In [1]: import numpy as np

In [2]: np.set_printoptions(precision=1, suppress=True, linewidth=120, sign=" ")

In [3]: arr = np.load("mat.npy")

In [4]: arr
Out[4]: 
array([[ 0,  1,  2,  4,  2,  4],
       [ 0,  0,  1,  2,  2,  0],
       [ 0,  0,  0,  0,  4,  4],
       [ 0,  0,  0,  0,  1,  1],
       [ 0,  0,  0,  0,  0,  5],
       [ 0,  0,  0,  0,  0,  0]])

In [5]: # triangular, det is the product of the diagonal

In [6]: w1 = np.array([[-3, 1, -1, 0, 0, -2],
   ...:     [-3, 3, 1, -1, 1, -1],
   ...:     [-3, 2, -2, -3, 3, -3],
   ...:     [0, -3, 3, 2, 0, -3],
   ...:     [0, -2, 2, -2, 1, -1],
   ...:     [-1, 0, 2, -1, -1, -3]])

In [7]: coef = np.array([-3, 1, -2, 0, 0, 1])

In [8]: hid = np.maximum(arr @ w1 + coef, 0)

In [9]: (hid > 0).mean(axis=0)
Out[9]: array([ 0. ,  0.3,  0.8,  0. ,  0.3,  0.2])

In [10]: hid
Out[10]: 
array([[  0,   0,  19,   0,   5,   0],
       [  0,   0,   6,   0,   5,   0],
       [  0,   0,  14,   0,   0,   0],
       [  0,   0,   2,   0,   0,   0],
       [  0,   1,   8,   0,   0,   0],
       [  0,   1,   0,   0,   0,   1]])

In [11]: print(np.linalg.matrix_rank(hid))
4

In [12]: cent = np.array([[2, 1], [-2, 0], [0, 2], [-3, 0], [-1, -2], [3, -2]])

In [13]: (hid @ cent).round(6).argmax(axis=1)
Out[13]: array([ 1,  1,  1,  1,  1,  0])

In [14]: hid @ cent
Out[14]: 
array([[-5, 28],
       [-5,  2],
       [ 0, 28],
       [ 0,  4],
       [-2, 16],
       [ 1, -2]])

In [15]: print(np.linalg.lstsq(arr[:-1].T, arr[-1])[2])
4

In [16]: np.abs(np.diag(np.linalg.qr(arr)[1])) > 1e-9
Out[16]: array([False, False, False, False, False, False])

In [17]: np.unique(arr.round(6), axis=0).shape
Out[17]: (6, 6)

In [18]: left, sig, Vt = np.linalg.svd(arr)

In [19]: np.argmax(sig[:-1] / (sig[1:] + 1e-6)) + 1
Out[19]: np.int64(4)

In [20]: sig.round(1) + 0
Out[20]: array([ 9. ,  4.2,  3.2,  0.4,  0. ,  0. ])

In [21]: other = left[:, :4] @ np.diag(sig[:4]) @ Vt[:4]

In [22]: round(np.linalg.norm(arr - other, 2), 1), round(float(sig[4]), 1)
Out[22]: (np.float64(0.0), 0.0)

In [23]: other.round(1) + 0
Out[23]: 
array([[ 0.,  1.,  2.,  4.,  2.,  4.],
       [ 0.,  0.,  1.,  2.,  2.,  0.],
       [ 0.,  0.,  0.,  0.,  4.,  4.],
       [ 0.,  0.,  0.,  0.,  1.,  1.],
       [ 0.,  0.,  0.,  0.,  0.,  5.],
       [ 0.,  0.,  0.,  0.,  0.,  0.]])
